% ipython --no-banner

In [1]: import numpy as np

In [2]: np.set_printoptions(precision=3, suppress=True, linewidth=140)

In [3]: m1 = np.array([[-1, -6, -9, 8, -8],
   ...:     [9, 5, 3, 5, 2],
   ...:     [-5, -9, 6, -4, 0],
   ...:     [7, 6, 8, -8, -8],
   ...:     [-8, 1, 9, 0, -1]])

In [4]: m1
Out[4]: 
array([[-1, -6, -9,  8, -8],
       [ 9,  5,  3,  5,  2],
       [-5, -9,  6, -4,  0],
       [ 7,  6,  8, -8, -8],
       [-8,  1,  9,  0, -1]])

In [5]: proj = np.triu(np.array([[3, -1, 1, -2, -1],
   ...:     [-3, -2, -1, 3, -1],
   ...:     [2, -1, -2, -2, 1],
   ...:     [2, 3, 0, -1, -1],
   ...:     [0, 3, -3, -2, -1]]), 1) + np.eye(5)

In [6]: Y = proj @ m1 @ np.linalg.inv(proj)

In [7]: print(np.round(np.linalg.det(Y), 3))
231289.0

In [8]: print(np.round(np.linalg.det(m1[::-1]), 3))
231289.0

In [9]: np.poly(m1)
Out[9]: array([      1.,      -1.,    -147.,    -380.,   -8398., -231289.])

In [10]: print(np.einsum("ii->", m1))
1

In [11]: np.linalg.eigvals(m1)
Out[11]: array([ 16.427+0.j   ,   3.088+9.646j,   3.088-9.646j, -10.801+4.537j, -10.801-4.537j])

In [12]: x0 = np.array([3, 4, 2, 2, 0])

In [13]: m1 @ x0
Out[13]: array([-29,  63, -47,  45,  -2])

In [14]: m1 * x0
Out[14]: 
array([[ -3, -24, -18,  16,   0],
       [ 27,  20,   6,  10,   0],
       [-15, -36,  12,  -8,   0],
       [ 21,  24,  16, -16,   0],
       [-24,   4,  18,   0,   0]])

In [15]: print((m1 @ x0).argmax())
1

In [16]: np.sign((m1 @ x0).round(6))
Out[16]: array([-1,  1, -1,  1, -1])

In [17]: m1 @ np.ones(5)
Out[17]: array([-16.,  24., -12.,   5.,   1.])

In [18]: (m1 * x0).sum(axis=1)
Out[18]: array([-29,  63, -47,  45,  -2])

In [19]: np.linalg.norm(m1 @ x0) <= np.linalg.norm(m1, 2) * np.linalg.norm(x0) + 1e-9
Out[19]: np.True_

In [20]: q, evecs = np.linalg.qr(m1[:, :1])[0], np.linalg.qr(m1[:, 1:])[0]

In [21]: sv = np.linalg.svd(q.T @ evecs, compute_uv=False)

In [22]: sv
Out[22]: array([0.728])

In [23]: F = np.load("out1.npy")

In [24]: F
Out[24]: 
array([[-3.947, -4.713,  0.769, -0.769],
       [-2.025, -5.365, -0.595, -0.409],
       [-3.86 , -2.157, -0.266, -0.017],
       [ 0.74 , -1.665, -0.672,  0.585],
       [ 2.917,  7.689,  0.383,  0.404],
       [-0.151,  1.106,  2.136, -0.188],
       [-0.568, -0.707,  0.385,  0.743],
       [ 8.509, -0.857, -0.558,  0.386],
       [ 3.311, -0.239, -0.474,  0.43 ],
       [12.109, -0.812, -0.538, -0.121],
       [ 1.462, -1.025,  0.365,  0.053],
       [ 3.817,  4.792, -1.696, -0.572],
       [-4.7  ,  9.67 ,  1.741, -0.163],
       [ 3.026,  2.41 , -2.125, -0.384],
       [-2.693,  4.075,  1.46 , -0.653],
       [ 0.736,  0.754,  0.618,  0.35 ],
       [ 4.925, -1.07 ,  0.59 , -0.441],
       [ 2.914, -5.153, -0.507, -0.318],
       [-5.084, -3.101, -0.977,  0.087],
       [ 2.878,  1.499,  1.257,  0.116],
       [-0.586,  0.088, -0.92 , -0.847],
       [-1.767, -0.615,  0.046,  0.5  ],
       [ 3.622,  0.878,  0.53 , -0.63 ],
       [-4.708,  0.533, -1.375, -0.006],
       [-6.066, -1.225,  0.775,  0.261],
       [-3.773,  1.629,  2.417,  0.439],
       [ 9.984,  2.335,  0.257,  0.136],
       [ 1.919,  5.486, -0.218,  0.037],
       [-4.93 ,  2.783,  0.89 , -0.245]])

In [25]: lab = F[:, 3] > np.median(F[:, 3])

In [26]: r0 = F[lab].mean(axis=0) - F[~lab].mean(axis=0)

In [27]: np.argsort(-np.abs(r0).round(6), kind="stable")
Out[27]: array([0, 3, 2, 1])

In [28]: r0
Out[28]: array([0.898, 0.24 , 0.251, 0.708])

In [29]: lab.astype(int)
Out[29]: array([0, 0, 0, 1, 1, 0, 1, 1, 1, 0, 1, 0, 0, 0, 0, 1, 0, 0, 1, 1, 0, 1, 0, 0, 1, 1, 1, 1, 0])

In [30]: round(float((((F - F.mean(axis=0)) @ r0 > 0) == lab).mean()), 3)
Out[30]: 0.586

In [31]: ((F - F.mean(axis=0)) @ r0 > 0).astype(int)
Out[31]: array([0, 0, 0, 0, 1, 0, 0, 1, 1, 1, 1, 1, 0, 1, 0, 1, 1, 1, 0, 1, 0, 0, 1, 0, 0, 0, 1, 1, 0])

In [32]: X = np.loadtxt("m.csv", delimiter=",")

In [33]: X
Out[33]: 
array([[ -5.334, -22.135, -20.396, -12.712],
       [ -4.94 , -21.014, -19.432, -11.945],
       [ -3.389, -16.41 , -15.487,  -8.859],
       [ -0.222,  -4.548,  -5.355,  -1.738],
       [  0.081,  -2.035,  -3.127,  -0.597],
       [  0.074,  -0.889,  -2.   ,  -0.222],
       [  0.012,  -0.43 ,  -1.453,  -0.132],
       [ -0.055,  -0.17 ,  -1.026,  -0.111],
       [ -0.061,  -0.15 ,  -0.984,  -0.111],
       [  0.216,   0.009,   0.49 ,   0.219],
       [  1.069,   0.213,   1.796,   1.14 ],
       [  1.842,   0.522,   2.821,   2.016],
       [ 13.473,   8.823,  17.226,  16.414],
       [ 18.236,  12.969,  23.163,  22.559],
       [ 19.184,  13.821,  24.351,  23.791]])

In [34]: W = np.array([[5, -7, 0, 3, 5, 4],
    ...:     [-7, -7, -2, -7, -3, 6],
    ...:     [-5, 6, 5, -1, -1, 9],
    ...:     [-9, 8, -9, 7, 0, 5]])

In [35]: coef = np.array([2, 8, -7, -2, -5, 6])

In [36]: H = np.maximum(X @ W + coef, 0)

In [37]: np.linalg.matrix_rank(H)
Out[37]: np.int64(6)

In [38]: W2 = np.array([[1, 2], [2, 3], [-2, 2], [2, -1], [1, 3], [-1, 3]])

In [39]: W @ W2
Out[39]: 
array([[ -2,  13],
       [-40, -23],
       [-15,  43],
       [ 34,  -4]])

In [40]: Ac = X - X.mean(axis=0)

In [41]: evecs = np.linalg.svd(Ac)[2][:3]

In [42]: Y = Ac - Ac @ evecs.T @ evecs

In [43]: np.diag(evecs.T @ evecs)
Out[43]: array([0.526, 0.947, 1.   , 0.526])

In [44]: np.linalg.norm(Y, axis=1).round(6).argmax()
Out[44]: np.int64(0)

In [45]: round(np.linalg.norm(Y) / np.linalg.norm(Ac), 3)
Out[45]: np.float64(0.0)

In [46]: M = np.load("block19.npy")

In [47]: M
Out[47]: 
array([[ 0,  0, -1],
       [ 0, -2,  0],
       [ 0,  0,  0]])

In [48]: left, sv, VT = np.linalg.svd(M)

In [49]: evecs = VT[:(sv > 1e-8).sum()]

In [50]: rng = np.random.default_rng(372445)

In [51]: x0 = M[2] + -2 * M[1] + rng.integers(2) * np.eye(3)[1]

In [52]: x0
Out[52]: array([0., 5., 0.])

In [53]: np.round(np.linalg.norm(x0 - evecs.T @ evecs @ x0), 3)
Out[53]: np.float64(0.0)

In [54]: np.diag(evecs.T @ evecs)
Out[54]: array([0., 1., 1.])

In [55]: evecs.T @ evecs
Out[55]: 
array([[0., 0., 0.],
       [0., 1., 0.],
       [0., 0., 1.]])

In [56]: rk = np.linalg.matrix_rank(M)

In [57]: rk
Out[57]: np.int64(2)

In [58]: N = np.linalg.svd(M)[2][rk:].T

In [59]: print(np.allclose(M @ N, 0))
True

In [60]: N.shape
Out[60]: (3, 1)

In [61]: N @ N.T
Out[61]: 
array([[1., 0., 0.],
       [0., 0., 0.],
       [0., 0., 0.]])

In [62]: print(np.linalg.matrix_rank(M.T @ M), np.linalg.matrix_rank(M @ M.T))
2 2

In [63]: [int(np.linalg.matrix_rank(np.delete(M, i, axis=0))) for i in range(3)]
Out[63]: [1, 1, 2]

In [64]: [int(np.linalg.matrix_rank(M[:i])) for i in range(1, len(M) + 1)]
Out[64]: [1, 2, 2]

In [65]: print([int(np.linalg.matrix_rank(M[:, :j + 1])) for j in range(3)])
[0, 1, 2]

In [66]: arr, _ = np.linalg.qr(np.array([[1.2, -1.5, 0.7, -1.3],
    ...:     [-0.5, -1.0, -0.8, 1.3],
    ...:     [1.7, 0.3, -0.7, 1.1],
    ...:     [0.1, 0.4, 1.3, 0.6]]))

In [67]: print(arr)
[[-0.56  -0.71   0.378 -0.199]
 [ 0.233 -0.589 -0.414  0.654]
 [-0.793  0.314 -0.43   0.294]
 [-0.047  0.227  0.707  0.668]]

In [68]: # orthonormal columns

In [69]: Y = np.array([[-5, 5, -4], [1, -5, 5]])

In [70]: W2 = np.kron(Y, arr)

In [71]: W2.shape
Out[71]: (8, 12)

In [72]: x0 = np.array([1, 0, 1, 1])

In [73]: a = np.maximum(arr @ x0, 0)

In [74]: print(np.maximum(arr @ x0, 0) - np.maximum(-arr @ x0, 0))
[-0.381  0.474 -0.93   1.329]

In [75]: print(np.flatnonzero(a > 1e-9))
[1 3]

In [76]: np.maximum(arr @ (3 * x0), 0)
Out[76]: array([0.   , 1.421, 0.   , 3.986])

In [77]: arr * (a > 1e-9)[:, None]
Out[77]: 
array([[-0.   , -0.   ,  0.   , -0.   ],
       [ 0.233, -0.589, -0.414,  0.654],
       [-0.   ,  0.   , -0.   ,  0.   ],
       [-0.047,  0.227,  0.707,  0.668]])

In [78]: np.tanh(arr @ x0)
Out[78]: array([-0.364,  0.441, -0.731,  0.869])

In [79]: W0 = np.loadtxt("arr.csv", delimiter=",")

In [80]: W0
Out[80]: 
array([[-1.9  ,  0.2  , -0.1  , -0.007],
       [-0.2  , -0.1  ,  0.5  ,  2.243],
       [ 1.2  ,  0.3  , -0.1  , -0.489],
       [ 0.9  , -1.5  , -0.1  , -0.399],
       [ 2.3  , -0.4  ,  0.9  ,  4.469],
       [ 0.2  , -0.3  , -1.9  , -9.2  ],
       [ 0.8  , -0.4  ,  1.4  ,  7.058],
       [ 0.5  , -0.7  ,  0.7  ,  4.439],
       [ 0.9  ,  1.3  , -0.5  , -1.92 ],
       [ 0.6  , -1.9  ,  1.1  ,  5.934],
       [-0.4  , -0.8  , -1.3  , -6.607],
       [-1.6  ,  0.8  , -0.5  , -2.438],
       [ 0.6  ,  0.5  , -1.3  , -6.785],
       [-0.6  , -0.3  , -0.7  , -3.073],
       [-1.2  ,  0.   ,  2.1  , 10.331],
       [ 0.4  , -0.4  ,  0.2  ,  1.311],
       [ 0.5  ,  0.2  , -0.6  , -3.049],
       [ 0.3  ,  0.   , -1.8  , -9.103],
       [-0.2  , -0.8  ,  0.9  ,  4.865],
       [ 1.2  ,  0.6  ,  2.   , 10.363]])

In [81]: W2 = F[[18, 26]].astype(float)

In [82]: for _ in range(4):
    ...:     lab = np.linalg.norm(F[:, None] - W2, axis=-1).argmin(axis=1)
    ...:     W2 = np.array([F[lab == j].mean(axis=0) for j in range(2)])
    ...: 

In [83]: print(lab)
[0 0 0 0 1 0 0 1 1 1 0 1 0 1 0 0 1 0 0 1 0 0 1 0 0 0 1 1 0]

In [84]: W2[1] - W2[0]
Out[84]: array([ 7.35 ,  2.293, -0.585, -0.025])

In [85]: print(np.bincount(lab))
[18 11]

In [86]: print(np.abs(W2[1] - W2[0]).argmax())
0

In [87]: dist = np.linalg.norm(W0[:, None] - W0[None], axis=-1)

In [88]: dist[14].round(6).argsort(kind="stable")[:4]
Out[88]: array([14, 19,  6,  9])

In [89]: print((dist + 1e9 * np.eye(20)).round(6).argmin(axis=1))
[11 15  8  2  7 17  9 18 16 18 12 13 10 16 19  1 13  5  7 14]
